% python3 -q
>>> import numpy as np
>>> from numpy import linalg as LA
>>> np.set_printoptions(precision=2, suppress=True, linewidth=140, floatmode="fixed")
>>> X = np.load("dump.npy")
>>> X
array([[-8,  0,  0],
       [ 0, -5,  0],
       [ 0,  0,  8]])
>>> vals, vecs = LA.eigh(X)
>>> print(vecs.T @ vecs)
[[1.00 0.00 0.00]
 [0.00 1.00 0.00]
 [0.00 0.00 1.00]]
>>> LA.eigvalsh(X + 3 * np.eye(3))
array([-5.00, -2.00, 11.00])
>>> np.abs(vecs[:, -1])
array([0.00, 0.00, 1.00])
>>> vecs.T @ X @ vecs
array([[-8.00,  0.00,  0.00],
       [ 0.00, -5.00,  0.00],
       [ 0.00,  0.00,  8.00]])
>>> rng = np.random.default_rng(417)
>>> labels = rng.permutation(3)
>>> labels
array([1, 2, 0])
>>> M2 = X[labels][:, labels]
>>> round(LA.det(M2), 2), round(float(LA.det(X[labels])), 2)
(np.float64(320.0), 320.0)
>>> np.sort(np.abs(LA.eigvals(M2)))
array([5.00, 8.00, 8.00])
>>> np.diag(M2)
array([-5,  8, -8])
>>> np.allclose(M2, X)
False
>>> vals, vecs = LA.eig(X)
>>> print(np.sort(LA.eigvals(X.T)))
[-8.00 -5.00  8.00]
>>> print(X @ vecs[:, 0] - vals[0] * vecs[:, 0])
[0.00 0.00 0.00]
>>> np.sort(LA.eigvals(LA.inv(X)))
array([-0.20, -0.12,  0.12])
>>> print(np.sort(LA.eigvals(X @ X)))
[25.00 64.00 64.00]
>>> print(np.prod(vals))
320.0
>>> print(np.sort(np.abs(LA.eigvals(X))))
[5.00 8.00 8.00]
>>> np.trace(X)
np.int64(-5)
>>> (X + X.T) / 2
array([[-8.00,  0.00,  0.00],
       [ 0.00, -5.00,  0.00],
       [ 0.00,  0.00,  8.00]])
>>> np.allclose(X, X.T)
True
>>> print(LA.matrix_power(X, 4))
[[4096    0    0]
 [   0  625    0]
 [   0    0 4096]]
>>> np.round(np.abs(LA.eigvals(X)).max(), 2)
np.float64(8.0)
>>> print(X @ X)
[[64  0  0]
 [ 0 25  0]
 [ 0  0 64]]
>>> LA.determinant(X)
Traceback (most recent call last):
  File "<python-input-31>", line 1, in <module>
    LA.determinant(X)
    ^^^^^^^^^^^^^^
AttributeError: module 'numpy.linalg' has no attribute 'determinant'
>>> np.poly(X)
array([   1.00,    5.00,  -64.00, -320.00])
>>> round(float(LA.det(2 * X)), 2), round(LA.det(X), 2)
(2560.0, np.float64(320.0))
>>> round(float(LA.eigvals(X).sum().real), 2)
-5.0
>>> print(round(LA.det(X.T), 2))
320.0
>>> np.einsum("ij,ji->", X, X)
np.int64(153)
>>> mat = np.loadtxt("x.csv", delimiter=",")
>>> mat
array([[ -3.45,  -2.67,   2.02, -12.05],
       [ -3.25,  -2.36,   1.54, -10.62],
       [ -3.24,  -2.34,   1.51, -10.53],
       [ -3.01,  -2.01,   1.02,  -9.05],
       [ -2.12,  -1.06,  -0.33,  -4.78],
       [ -1.64,  -0.71,  -0.69,  -3.25],
       [ -0.10,  -0.03,  -0.13,  -0.17],
       [  0.67,   0.24,   1.15,   1.23],
       [  1.13,   0.43,   2.21,   2.29],
       [  1.22,   0.47,   2.45,   2.53],
       [  1.36,   0.55,   2.86,   2.95],
       [  2.47,   1.38,   6.67,   7.57],
       [  4.49,   4.86,  17.20,  26.52]])
>>> labels = mat[:, 3] > np.median(mat[:, 3])
>>> r0 = mat[labels].mean(axis=0) - mat[~labels].mean(axis=0)
>>> print((((mat - mat.mean(axis=0)) @ r0 > 0) == labels).mean())
1.0
>>> r0
array([ 4.29,  2.92,  4.72, 14.39])
>>> ((mat - mat.mean(axis=0)) @ r0 > 0).astype(int)
array([0, 0, 0, 0, 0, 0, 0, 1, 1, 1, 1, 1, 1])
>>> np.argsort(-np.abs(r0).round(6), kind="stable")
array([3, 2, 0, 1])
